>>> import numpy as np
>>> import numpy.linalg as la
>>> np.set_printoptions(suppress=True, linewidth=140)
>>> mat = np.array([[0.0, 0.0, 0.0, -1.0],
...     [0.0, 0.0, 0.0, -2.0],
...     [0.0, 0.0, 0.0, 2.0],
...     [-1.0, -2.0, 2.0, 0.0]])
>>> mat
array([[ 0.,  0.,  0., -1.],
       [ 0.,  0.,  0., -2.],
       [ 0.,  0.,  0.,  2.],
       [-1., -2.,  2.,  0.]])
>>> t = np.radians(90)
>>> r_ = np.eye(4)
>>> r_[1, 1] = r_[0, 0] = np.cos(t)
>>> r_[1, 0], r_[0, 1] = -np.sin(t), np.sin(t)
>>> r_.round(2) + 0
array([[ 0.,  1.,  0.,  0.],
       [-1.,  0.,  0.,  0.],
       [ 0.,  0.,  1.,  0.],
       [ 0.,  0.,  0.,  1.]])
>>> M2 = mat @ r_.T
>>> M2.round(2)
array([[ 0.,  0.,  0., -1.],
       [ 0.,  0.,  0., -2.],
       [ 0.,  0.,  0.,  2.],
       [-2.,  1.,  2.,  0.]])
>>> left, s, Vt = la.svd(mat)
>>> np.argmax(s[:-1] / (s[1:] + 1e-6)) + 1
np.int64(2)
>>> s.round(2)
array([ 3.,  3.,  0., -0.])
>>> M2 = left[:, :2] @ np.diag(s[:2]) @ Vt[:2]
>>> M2.round(2)
array([[ 0.,  0.,  0., -1.],
       [ 0.,  0.,  0., -2.],
       [ 0.,  0.,  0.,  2.],
       [-1., -2.,  2.,  0.]])
>>> np.round(np.poly(mat), 2) + 0
array([ 1.,  0., -9.,  0.,  0.])
>>> round(la.eigvals(mat).sum().real, 2)
np.float64(-0.0)
>>> np.einsum("ii->", mat)
np.float64(0.0)
>>> np.round(la.eigvals(mat), 2) + 0
array([-3.,  0.,  3.,  0.])
>>> K = np.load("sample2.npy")
>>> K
array([[  0.7 ,  -0.2 ,   2.9 ,  -0.72,  -0.41],
       [ -0.34,  -0.45,   2.64,  -1.15,   0.64],
       [ -1.23,  -3.05,   4.39,  -6.13,  -0.86],
       [  0.69,   0.54,   0.45,   0.95,  -0.21],
       [ -3.38,  -4.74,   1.54,  -8.93,  -0.53],
       [  1.6 ,   3.73,  -4.46,   7.43,   0.79],
       [ -1.86,  -4.05,   7.93,  -8.45,  -0.22],
       [ -1.53,  -2.73,   2.51,  -5.28,  -0.43],
       [  0.98,   4.46, -10.73,   9.29,   1.58],
       [  0.53,   1.22,  -1.99,   2.5 ,   0.07],
       [ -0.31,  -2.12,   4.66,  -4.41,  -0.96],
       [  2.  ,   2.83,  -1.34,   5.39,   0.2 ]])
>>> hat = K @ la.solve(K.T @ K, K.T)
>>> round(np.trace(hat), 2)
np.float64(5.0)
>>> np.round(hat @ K[:, 2], 2)
array([  2.9 ,   2.64,   4.39,   0.45,   1.54,  -4.46,   7.93,   2.51, -10.73,  -1.99,   4.66,  -1.34])
>>> vec = np.array([3, 3, 2, 4, 3])
>>> target = K @ vec
>>> np.round(la.solve(K.T @ K, K.T @ target), 2)
array([3., 3., 2., 4., 3.])
>>> target.round(2)
array([  3.19,   0.23, -31.16,   7.76, -58.59,  39.16, -36.33, -30.17,  36.76,  11.48, -18.49,  33.97])
>>> rng = np.random.default_rng(63641)
>>> target = target + 0.1 * rng.normal(size=12)
>>> target.round(2)
array([  3.26,   0.17, -31.23,   7.94, -58.38,  39.26, -36.3 , -30.18,  36.59,  11.48, -18.52,  34.22])
>>> c, *_ = la.lstsq(K, target)
>>> round(float(la.norm(target - K @ c)), 2)
0.39
>>> c.round(2)
array([2.52, 3.68, 2.07, 3.86, 2.6 ])
>>> F = np.load("out9.npy")
>>> F
array([[ 3,  0,  4, -2,  1, -9,  4, -4],
       [-5,  4, -4,  2, -3,  7,  0,  4],
       [ 2, -4,  0,  0,  2,  2, -4,  0],
       [ 5, -4,  4, -2,  3, -7,  0, -4],
       [ 5, -4,  4, -2,  3, -7,  0, -4],
       [-6,  3, -6,  3, -3, 12, -3,  6]])
>>> cen = K - K.mean(axis=0)
>>> left, s, Vt = la.svd(cen, full_matrices=False)
>>> np.abs(Vt[0]).argmax()
np.int64(3)
>>> np.round(np.abs(Vt[-1]), 2)
array([0.16, 0.89, 0.02, 0.41, 0.13])
>>> np.searchsorted(np.cumsum(s ** 2) / (s ** 2).sum(), 0.9) + 1
np.int64(1)
>>> np.unique(F.round(6), axis=0).shape
(5, 8)
>>> round(float(np.trace(la.pinv(F) @ F)), 2)
2.0
>>> la.lstsq(F[:-1].T, F[-1])[2]
np.int32(2)
>>> np.allclose(F[:-1].T @ la.lstsq(F[:-1].T, F[-1])[0], F[-1])
True
>>> W = np.array([[1, -2, 0, 1, 3, -2],
...     [-3, 3, 2, 0, 2, -1],
...     [-2, -1, 2, -2, 0, -3],
...     [0, 1, 3, 0, 2, 3],
...     [1, 3, 3, -3, -2, 0],
...     [-1, 3, 1, 0, 3, 3],
...     [2, 3, 3, 3, 2, -2],
...     [2, 0, -3, 1, 2, 0]])
>>> c = np.array([0, 1, 0, 2, 0, 0])
>>> act = np.maximum(F @ W + c, 0)
>>> (act > 0).astype(int)
array([[1, 0, 1, 1, 0, 0],
       [0, 1, 0, 1, 1, 1],
       [1, 0, 0, 0, 0, 1],
       [1, 0, 1, 0, 0, 0],
       [1, 0, 1, 0, 0, 0],
       [0, 1, 0, 1, 1, 1]])
>>> la.matrix_rank(act)
np.int64(5)
>>> np.round((act > 0).mean(axis=0), 2)
array([0.67, 0.33, 0.5 , 0.5 , 0.33, 0.5 ])
>>> C = np.array([[5, -2], [0, 3], [-1, -5], [-4, -5], [4, 4], [5, 4]])
>>> W @ C
array([[  3,  -9],
       [-14,   9],
       [-19, -11],
       [ 20,   8],
       [  6,  -1],
       [ 21,  30],
       [ -7, -25],
       [ 17,  14]])
>>> (act @ C).round(6).argmax(axis=1)
array([0, 1, 0, 0, 0, 1])
>>> F @ F
Traceback (most recent call last):
  File "<python-input-56>", line 1, in <module>
    F @ F
    ~~^~~
ValueError: matmul: Input operand 1 has a mismatch in its core dimension 0, with gufunc signature (n?,k),(k,m?)->(n?,m?) (size 6 is different from 8)
>>> C2 = F.T @ F
>>> np.round(la.svd(F, compute_uv=False) ** 2, 2) + 0
array([799.19,  80.81,   0.  ,   0.  ,   0.  ,   0.  ])
>>> C2
array([[ 124,  -86,  108,  -54,   70, -200,   22, -108],
       [ -86,   73,  -66,   33,  -53,  112,    7,   66],
       [ 108,  -66,  100,  -50,   58, -192,   34, -100],
       [ -54,   33,  -50,   25,  -29,   96,  -17,   50],
       [  70,  -53,   58,  -29,   41, -104,    5,  -58],
       [-200,  112, -192,   96, -104,  376,  -80,  192],
       [  22,    7,   34,  -17,    5,  -80,   41,  -34],
       [-108,   66, -100,   50,  -58,  192,  -34,  100]])
>>> (F @ F.T).shape
(6, 6)
>>> W0 = np.loadtxt("w.csv", delimiter=",")
>>> W0
array([[ 2.29,  0.28, -1.69, -0.09,  1.83,  0.46],
       [ 1.92, -0.2 ,  2.89,  0.13, -0.67, -1.41],
       [-1.58, -0.33,  1.59,  0.16, -1.44, -0.07],
       [ 2.29, -0.93, -1.51, -0.44,  3.86,  0.29],
       [-0.75, -0.36,  0.83,  0.76,  0.61, -0.84],
       [ 3.58, -1.34, -1.79, -0.25, -1.8 , -1.62],
       [-0.86,  0.54, -0.06, -0.63,  0.09, -0.92],
       [ 5.06,  0.48,  0.21,  0.74,  0.15,  0.09],
       [-2.63, -0.58, -2.23, -0.65,  0.95, -1.56],
       [-1.02,  0.6 ,  0.73, -1.34, -1.28, -1.11],
       [ 4.33, -0.07, -0.04, -0.41,  1.03, -0.05],
       [ 0.08,  0.58, -3.97, -0.11, -0.49,  0.71],
       [ 0.63, -0.59,  0.99, -0.25, -2.54, -0.22],
       [-3.89, -0.97, -1.  , -0.47,  2.73, -0.7 ]])
>>> idx = W0[:, 5] > np.median(W0[:, 5])
>>> u = W0[idx].mean(axis=0) - W0[~idx].mean(axis=0)
>>> ((W0 - W0.mean(axis=0)) @ u > 0).astype(int)
array([1, 0, 0, 1, 0, 1, 0, 1, 0, 0, 1, 1, 0, 0])
>>> vec = np.array([-2, 0, 0, 5, -7, 0])
>>> target = W0 @ vec
>>> np.round(la.solve(W0.T @ W0, W0.T @ target), 2) + 0
array([-2.,  0.,  0.,  5., -7.,  0.])
>>> np.round(la.lstsq(W0, target)[0], 2) + 0
array([-2.,  0.,  0.,  5., -7.,  0.])
>>> target = target + 0.05 * rng.normal(size=14)
>>> target.round(2)
array([-17.86,   1.46,  14.04, -33.84,   0.98,   4.25,  -2.13,  -7.46,  -4.6 ,   4.37, -17.95,   2.72,  15.34, -13.73])
>>> c, *_ = la.lstsq(W0, target)
>>> c.round(2)
array([-2.  , -0.02, -0.01,  4.97, -7.02,  0.01])
>>> cen = W0 - W0.mean(axis=0)
>>> left, s, Vt = la.svd(cen, full_matrices=False)
>>> np.round(cen.mean(axis=0), 2) + 0
array([0., 0., 0., 0., 0., 0.])
>>> np.abs(Vt[0]).argmax()
np.int64(0)
>>> np.searchsorted(np.cumsum(s ** 2) / (s ** 2).sum(), 0.9) + 1
np.int64(3)
>>> np.abs(left[:, 0]).argmax()
np.int64(13)
>>> np.round(np.abs(Vt[-1]), 2)
array([0.01, 0.47, 0.11, 0.7 , 0.06, 0.52])
>>> s.round(2)
array([9.69, 7.56, 5.19, 2.82, 2.02, 1.49])
>>> C = np.sign(np.array([[0, 2, 3], [3, 3, 1], [0, 1, 1]]))
>>> M2 = (np.tril(C, -1) + np.eye(3)) @ (np.triu(C, 1) + np.eye(3))
>>> vals = np.array([3, 1, 1])
>>> m1 = np.rint(M2 * vals @ la.inv(M2)) + 0
>>> m1
array([[ 5., -2.,  0.],
       [ 4., -1.,  0.],
       [ 0.,  0.,  1.]])
>>> M2 = m1 / la.norm(m1, axis=1, keepdims=True)
>>> C2 = M2 @ M2.T
>>> C2.round(2)
array([[1.  , 0.99, 0.  ],
       [0.99, 1.  , 0.  ],
       [0.  , 0.  , 1.  ]])
>>> np.argwhere(np.triu(np.abs(C2) > 0.95, 1))
array([[0, 1]])
>>> C2[0].round(2)
array([1.  , 0.99, 0.  ])
